>>> import numpy as np
>>> np.set_printoptions(precision=3, suppress=True, linewidth=140, floatmode="fixed")
>>> def rnd(a):
...     return np.round(a, 3) + 0
... 
>>> rng = np.random.default_rng(0)
>>> M = rng.normal(size=(13, 3))
>>> M = 3 * M / np.linalg.norm(M, axis=1, keepdims=True)
>>> rnd(M)
array([[ 0.566, -0.595,  2.885],
       [ 0.481, -2.454,  1.657],
       [ 2.225,  1.616, -1.201],
       [-2.690, -1.325,  0.088],
       [-2.635, -0.248, -1.412],
       [-2.275, -1.691, -0.983],
       [ 1.095,  2.772, -0.342],
       [ 2.628, -1.279,  0.676],
       [ 2.309,  0.240, -1.900],
       [-2.627, -1.305,  0.628],
       [-2.903, -0.601, -0.458],
       [ 2.380,  0.944,  1.564],
       [-1.906, -0.378,  2.286]])
>>> G = np.cov(M, rowvar=False)
>>> G.shape
(3, 3)
>>> np.argsort(-M.std(axis=0).round(6), kind="stable")
array([0, 2, 1])
>>> rnd(np.corrcoef(M[:, 2], M[:, 1])[0, 1])
np.float64(-0.266)
>>> rnd(np.median(M, axis=0))
array([ 0.481, -0.595,  0.088])
>>> rnd(np.corrcoef(M.T))
array([[ 1.000,  0.444,  0.060],
       [ 0.444,  1.000, -0.266],
       [ 0.060, -0.266,  1.000]])
>>> cent = M[[3, 2]].astype(float)
>>> for _ in range(7):
...     z = np.linalg.norm(M[:, None] - cent, axis=-1).argmin(axis=1)
...     cent = np.array([M[z == j].mean(axis=0) for j in range(2)])
... 
>>> z
array([0, 0, 1, 0, 0, 0, 1, 1, 1, 0, 0, 1, 0])
>>> rnd(cent[1] - cent[0])
array([ 3.876,  1.933, -0.827])
>>> np.bincount(z)
array([8, 5])
>>> arr = np.loadtxt("data.csv", delimiter=",")
>>> arr
array([[-7.000,  2.000, -5.000,  3.000],
       [ 0.000,  2.000,  3.000,  1.000],
       [ 0.000,  3.000,  2.000,  3.000],
       [ 0.000,  1.000,  3.000,  0.000]])
>>> hat = np.triu(np.array([[3, 1, 2, 3], [-1, 2, -2, -2], [0, -2, -2, 2], [3, -1, -3, 3]]), 1) + np.eye(4)
>>> out = hat @ arr @ np.linalg.inv(hat)
>>> rnd(np.linalg.det(out))
np.float64(14.0)
>>> np.trace(out), np.trace(arr)
(np.float64(-3.0), np.float64(-3.0))
>>> evals, evecs = np.linalg.eig(arr)
>>> rnd(np.sort(np.linalg.eigvals(np.linalg.inv(arr))))
array([-0.408, -0.143,  0.158,  7.750])
>>> rnd(np.sort(np.linalg.eigvals(arr.T)))
array([-7.000, -2.451,  0.129,  6.322])
>>> arr @ evecs[:, 0] - evals[0] * evecs[:, 0]
array([0.000, 0.000, 0.000, 0.000])
>>> cent = np.array([[1, 2, 2], [2, 1, 0]])
>>> J = rng.normal(size=(27, 2)) @ cent + np.array([0, -1, 0])
>>> rnd(J)
array([[-1.025,  0.728,  2.987],
       [ 4.206,  3.374,  3.028],
       [ 1.310,  0.827,  1.563],
       [ 2.602, -0.170, -0.628],
       [ 5.564,  4.722,  3.921],
       [ 2.030,  1.988,  2.630],
       [-1.217, -3.421, -2.417],
       [-1.920, -0.975,  1.313],
       [ 1.255,  0.220,  0.790],
       [-1.672, -0.792,  1.392],
       [-1.535, -2.760, -1.323],
       [ 2.309, -1.600, -2.340],
       [ 0.162, -1.663, -0.992],
       [ 2.908,  0.066, -0.517],
       [ 2.587,  2.274,  2.641],
       [-2.099, -5.355, -4.407],
       [ 2.692,  1.371,  1.367],
       [ 3.026, -0.414, -1.236],
       [-2.643, -4.302, -2.641],
       [ 1.033,  0.919,  1.870],
       [ 2.379,  3.193,  4.005],
       [-1.388, -2.644, -1.266],
       [-3.647, -4.460, -2.182],
       [ 1.793,  0.842,  1.261],
       [-0.215,  0.835,  2.589],
       [ 1.114,  2.091,  3.378],
       [ 0.709,  1.716,  3.149]])
>>> out = np.c_[J[:, :2] @ np.array([[0, 0], [2, 3]]), np.array([2, 3, 1, 0, 1, 2, 5, 4, 5, 1, 5, 2, 1, 0, 2, 0, 2, 2, 0, 2, 3, 2, 2, 5, 5, 2, 0])]
>>> rnd(out)
array([[  1.456,   2.183,   2.000],
       [  6.747,  10.121,   3.000],
       [  1.654,   2.481,   1.000],
       [ -0.340,  -0.509,   0.000],
       [  9.444,  14.166,   1.000],
       [  3.975,   5.963,   2.000],
       [ -6.842, -10.263,   5.000],
       [ -1.951,  -2.926,   4.000],
       [  0.440,   0.660,   5.000],
       [ -1.584,  -2.376,   1.000],
       [ -5.520,  -8.280,   5.000],
       [ -3.200,  -4.801,   2.000],
       [ -3.326,  -4.989,   1.000],
       [  0.133,   0.199,   0.000],
       [  4.548,   6.822,   2.000],
       [-10.710, -16.065,   0.000],
       [  2.743,   4.114,   2.000],
       [ -0.828,  -1.241,   2.000],
       [ -8.605, -12.907,   0.000],
       [  1.838,   2.757,   2.000],
       [  6.387,   9.580,   3.000],
       [ -5.288,  -7.932,   2.000],
       [ -8.920, -13.380,   2.000],
       [  1.684,   2.526,   5.000],
       [  1.669,   2.504,   5.000],
       [  4.182,   6.272,   2.000],
       [  3.432,   5.148,   0.000]])
>>> rnd(np.linalg.norm(np.linalg.qr(J)[0].T @ out, axis=0) ** 2 / ((out ** 2).sum(axis=0) + 1e-12))
array([1.000, 1.000, 0.653])
>>> rnd(np.linalg.norm(out - J @ np.linalg.lstsq(J, out)[0], axis=0))
array([0.000, 0.000, 8.391])
